% ipython --no-banner

In [1]: import numpy as np

In [2]: np.set_printoptions(precision=2, suppress=True, linewidth=100)

In [3]: sig = 20 * 0.7 ** np.arange(4)

In [4]: rng = np.random.default_rng(73413)

In [5]: J = rng.normal(size=(26, 4)) * rng.permutation(sig)

In [6]: print(J)
[[  9.29   6.43  -3.1    7.84]
 [  8.44  13.88  -7.02   1.15]
 [  6.11   8.45 -29.76 -12.07]
 [  6.83 -18.18 -12.68 -25.24]
 [  2.63   7.33  14.14  11.45]
 [ 10.07   9.97  20.55 -13.64]
 [  1.29  -2.23  -7.97   1.11]
 [  6.13  -3.4    6.95  43.88]
 [ -2.95  14.38 -15.3  -12.88]
 [ -2.89  -1.14  -0.58 -19.49]
 [  9.64 -15.09   0.51   3.27]
 [ -7.92 -10.82   1.4   17.74]
 [ -7.24   6.19  -7.92  32.71]
 [ -8.77   9.3   -6.43  29.02]
 [  8.43   1.67  16.9    4.05]
 [ -3.12  -0.78 -39.22  26.08]
 [  6.58 -14.82  -4.91 -21.15]
 [ -7.65   6.35  -4.52  10.58]
 [-10.41   5.19  10.88  16.02]
 [  8.26   3.46   5.29   2.1 ]
 [  3.52  -5.55   6.5   -8.76]
 [ -2.13   2.09 -14.11 -28.66]
 [  7.39  -1.73  17.65  -2.41]
 [ -5.72  -8.39   2.95   2.81]
 [  5.47  -1.25  39.74   1.57]
 [ -8.67   1.86  31.1  -20.12]]

In [7]: M2 = np.c_[J[:, :1] @ np.array([[2]]), np.array([3, 4, -1, -1, 1, 0, -3, 0, -3, 1, -2, -5, -3, -2, 0, -3, -5, 0, 5, 1, -2, -4, 0, 3, -3, 2])]

In [8]: print(M2)
[[ 18.58   3.  ]
 [ 16.88   4.  ]
 [ 12.22  -1.  ]
 [ 13.66  -1.  ]
 [  5.26   1.  ]
 [ 20.13   0.  ]
 [  2.57  -3.  ]
 [ 12.26   0.  ]
 [ -5.9   -3.  ]
 [ -5.79   1.  ]
 [ 19.28  -2.  ]
 [-15.84  -5.  ]
 [-14.48  -3.  ]
 [-17.54  -2.  ]
 [ 16.86   0.  ]
 [ -6.23  -3.  ]
 [ 13.17  -5.  ]
 [-15.29   0.  ]
 [-20.81   5.  ]
 [ 16.52   1.  ]
 [  7.04  -2.  ]
 [ -4.27  -4.  ]
 [ 14.77   0.  ]
 [-11.43   3.  ]
 [ 10.95  -3.  ]
 [-17.33   2.  ]]

In [9]: print(np.linalg.norm(np.linalg.qr(J)[0].T @ M2, axis=0) ** 2 / ((M2 ** 2).sum(axis=0) + 1e-12))
[1.   0.18]

In [10]: print(np.linalg.matrix_rank(np.c_[J, M2]))
5

In [11]: print(np.round(np.linalg.lstsq(J, M2[:, 0])[0], 2) + 0)
[2. 0. 0. 0.]

In [12]: K = np.load("test4.npy")

In [13]: print(K)
[[-0.1   0.8  -0.08]
 [-2.8   1.2  -8.86]
 [ 0.8  -0.3   2.87]
 [ 0.5   0.5   1.37]
 [ 0.4   1.2   1.51]
 [ 2.3   0.2   7.42]
 [-0.8   0.5  -2.02]
 [-0.9  -0.3  -2.61]
 [ 1.1  -0.7   2.99]
 [-1.2  -2.4  -3.4 ]
 [ 0.6  -0.3   2.05]
 [ 0.3  -1.3   1.17]
 [ 0.1   1.    0.63]
 [ 1.2   0.6   3.55]
 [-2.4  -0.7  -7.21]
 [-0.7  -0.3  -2.06]
 [ 2.2  -1.1   6.67]
 [-1.8  -1.3  -5.63]
 [ 0.8   0.3   2.46]
 [ 0.4   0.7   1.28]]

In [14]: Xc = K - K.mean(axis=0)

In [15]: U, sig, Vh = np.linalg.svd(Xc, full_matrices=False)

In [16]: print(np.abs(U[:, 0]).argmax())
1

In [17]: print(np.abs(Vh[0]).argmax())
2

In [18]: gram = np.cov(K, rowvar=False)

In [19]: print(round(float(np.corrcoef(K[:, 1], K[:, 0])[0, 1]), 2))
0.08

In [20]: print(gram.shape)
(3, 3)

In [21]: print(np.median(K, axis=0))
[ 0.35 -0.05  1.23]

In [22]: print(np.corrcoef(K.T))
[[1.   0.08 1.  ]
 [0.08 1.   0.08]
 [1.   0.08 1.  ]]

In [23]: print(np.linalg.eigvalsh(gram)[::-1])
[19.53  0.92  0.01]

In [24]: print(K.std(axis=0))
[1.33 0.94 4.1 ]

In [25]: print(np.argsort(-K.std(axis=0).round(6), kind="stable"))
[2 0 1]

In [26]: M2 = np.c_[K[:, :1] @ np.array([[5]]), np.array([2, 2, 3, 2, 0, 1, 0, 0, 3, 1, 2, 1, 1, 2, 0, 2, 3, 2, 0, 2])]

In [27]: print(M2)
[[ -0.5   2. ]
 [-14.    2. ]
 [  4.    3. ]
 [  2.5   2. ]
 [  2.    0. ]
 [ 11.5   1. ]
 [ -4.    0. ]
 [ -4.5   0. ]
 [  5.5   3. ]
 [ -6.    1. ]
 [  3.    2. ]
 [  1.5   1. ]
 [  0.5   1. ]
 [  6.    2. ]
 [-12.    0. ]
 [ -3.5   2. ]
 [ 11.    3. ]
 [ -9.    2. ]
 [  4.    0. ]
 [  2.    2. ]]

In [28]: print(np.round(np.linalg.norm(M2 - K @ np.linalg.lstsq(K, M2)[0], axis=0), 2) + 0)
[0.   7.67]

In [29]: print(np.linalg.matrix_rank(np.c_[K, M2]))
4

In [30]: A = np.load("a.npy")

In [31]: print(A)
[[ 0  0  1  0  0]
 [ 0  0  0  3  0]
 [ 0  0  0  0  0]
 [ 0  0  0  0 -2]
 [ 0 -3  0  0  0]]

In [32]: print(round(np.linalg.det(A), 2))
0.0

In [33]: print(np.flatnonzero(np.linalg.matrix_power((A != 0) + (A.T != 0) + np.eye(5), 5)[0]))
[0 2]

In [34]: print((A != 0).astype(int))
[[0 0 1 0 0]
 [0 0 0 1 0]
 [0 0 0 0 0]
 [0 0 0 0 1]
 [0 1 0 0 0]]

In [35]: rk = np.linalg.matrix_rank(A)

In [36]: print(rk)
4

In [37]: null = np.linalg.svd(A)[2][rk:].T

In [38]: print([int(np.linalg.matrix_rank(A[:i])) for i in range(1, len(A) + 1)])
[1, 2, 2, 3, 4]

In [39]: print(np.allclose(A @ null, 0))
True

In [40]: print([int(np.linalg.matrix_rank(np.delete(A, i, axis=0))) for i in range(5)])
[3, 3, 4, 3, 3]

In [41]: U, sig, Vh = np.linalg.svd(A)

In [42]: print(np.argmax(sig[:-1] / (sig[1:] + 1e-6)) + 1)
4

In [43]: print(sig)
[3. 3. 2. 1. 0.]

In [44]: M2 = U[:, :4] @ np.diag(sig[:4]) @ Vh[:4]

In [45]: print(np.abs(A - M2).max())
0.0

In [46]: print(round(np.linalg.norm(A - M2, 2), 2), sig[4])
0.0 0.0

In [47]: print(np.linalg.matrix_rank(A, rtol=0.05))
4

In [48]: print(round(np.linalg.norm(A - M2) / np.linalg.norm(A), 2))
0.0

In [49]: print(round(float(np.linalg.norm(A, 2) / np.linalg.norm(A)), 2))
0.63

In [50]: print([round(float(x), 2) for x in np.linalg.svd(A, compute_uv=False)[:3]])
[3.0, 3.0, 2.0]

In [51]: print(np.linalg.cond(A) > 100)
True

In [52]: print(np.linalg.matrix_rank(A, rtol=0.1))
4

In [53]: f = np.array([2, 2, -5])

In [54]: print(np.polyval(f, A[2]))
[-5 -5 -5 -5 -5]

In [55]: data = np.load("sample4.npy")

In [56]: print(data)
[[-1.  1.  1.  1.]
 [ 1. -1.  1.  1.]
 [ 1.  1. -1.  1.]
 [ 1.  1.  1. -1.]]

In [57]: M2 = np.array([[-2, 1], [1, 2], [1, -1], [-1, -2]])

In [58]: print(np.einsum("ik,kj->ji", data, M2))
[[ 3. -3. -3.  1.]
 [-2. -4.  2.  4.]]
